$ python -q
>>> import numpy as np
>>> import numpy.linalg as la
>>> np.set_printoptions(suppress=True, linewidth=100)
>>> rng = np.random.default_rng(21)
>>> t = rng.uniform(0, 2 * np.pi, 21)
>>> q, _ = la.qr(np.array([[-0.4, -0.3],
...     [1.0, -0.3],
...     [-0.6, 0.2],
...     [0.3, 1.7],
...     [-1.7, 0.0],
...     [-0.3, -0.5],
...     [-1.2, 0.0]]))
>>> m1 = 10 * np.c_[np.cos(t), np.sin(t)] @ q.T
>>> m1.round(2)
array([[ 1.17,  2.72, -1.74, -8.79, -1.89,  2.35, -1.33],
       [ 2.21, -1.99,  1.13, -6.64,  5.1 ,  2.59,  3.6 ],
       [ 1.87,  0.89, -0.64, -9.22,  1.19,  2.86,  0.84],
       [-2.18,  2.41, -1.39,  5.92, -5.57, -2.44, -3.93],
       [ 2.22, -1.33,  0.72, -7.57,  4.31,  2.76,  3.04],
       [-1.44,  4.28, -2.58,  0.11, -6.94, -0.9 , -4.9 ],
       [ 0.74, -4.52,  2.76,  3.18,  6.39, -0.14,  4.51],
       [-2.22,  1.82, -1.02,  6.9 , -4.91, -2.64, -3.46],
       [-1.18,  4.44, -2.69, -1.21, -6.83, -0.5 , -4.82],
       [ 2.08, -0.07, -0.06, -8.78,  2.61,  2.91,  1.84],
       [-1.96, -0.53,  0.42,  9.1 , -1.73, -2.89, -1.22],
       [ 2.1 , -0.18,  0.01, -8.7 ,  2.77,  2.9 ,  1.95],
       [-1.56,  4.16, -2.5 ,  0.8 , -6.94, -1.1 , -4.9 ],
       [-1.87, -0.88,  0.63,  9.22, -1.21, -2.86, -0.85],
       [ 0.21,  4.04, -2.51, -6.57, -4.65,  1.35, -3.28],
       [ 1.95,  0.58, -0.45, -9.12,  1.66,  2.89,  1.17],
       [-1.78, -1.22,  0.84,  9.28, -0.68, -2.81, -0.48],
       [-2.04, -0.18,  0.21,  8.93, -2.25, -2.91, -1.59],
       [-1.13,  4.46, -2.71, -1.44, -6.8 , -0.42, -4.8 ],
       [-0.4 , -3.85,  2.4 ,  7.1 ,  4.19, -1.57,  2.96],
       [ 0.98, -4.51,  2.74,  2.17,  6.66,  0.19,  4.7 ]])
>>> # rank 2
>>> D = la.norm(m1[:, None] - m1[None], axis=-1)
>>> la.matrix_rank(D ** 2)
np.int64(3)
>>> D[:5, :5].round(2)
array([[ 0.  , 10.46,  4.44, 16.47,  9.1 ],
       [10.46,  0.  ,  6.42, 19.97,  1.56],
       [ 4.44,  6.42,  0.  , 18.58,  4.92],
       [16.47, 19.97, 18.58,  0.  , 19.83],
       [ 9.1 ,  1.56,  4.92, 19.83,  0.  ]])
>>> np.flatnonzero(D[13] < D.mean() / 2)
array([ 7, 10, 13, 16, 17])
>>> D.mean(axis=1).argmax()
np.int64(20)
>>> (D + 1e9 * np.eye(21)).round(6).argmin(axis=1)
array([ 2,  4, 15,  7,  1, 12, 20,  3, 18, 11, 13,  9,  5, 16,  0,  2, 13, 10,  8,  6,  6])
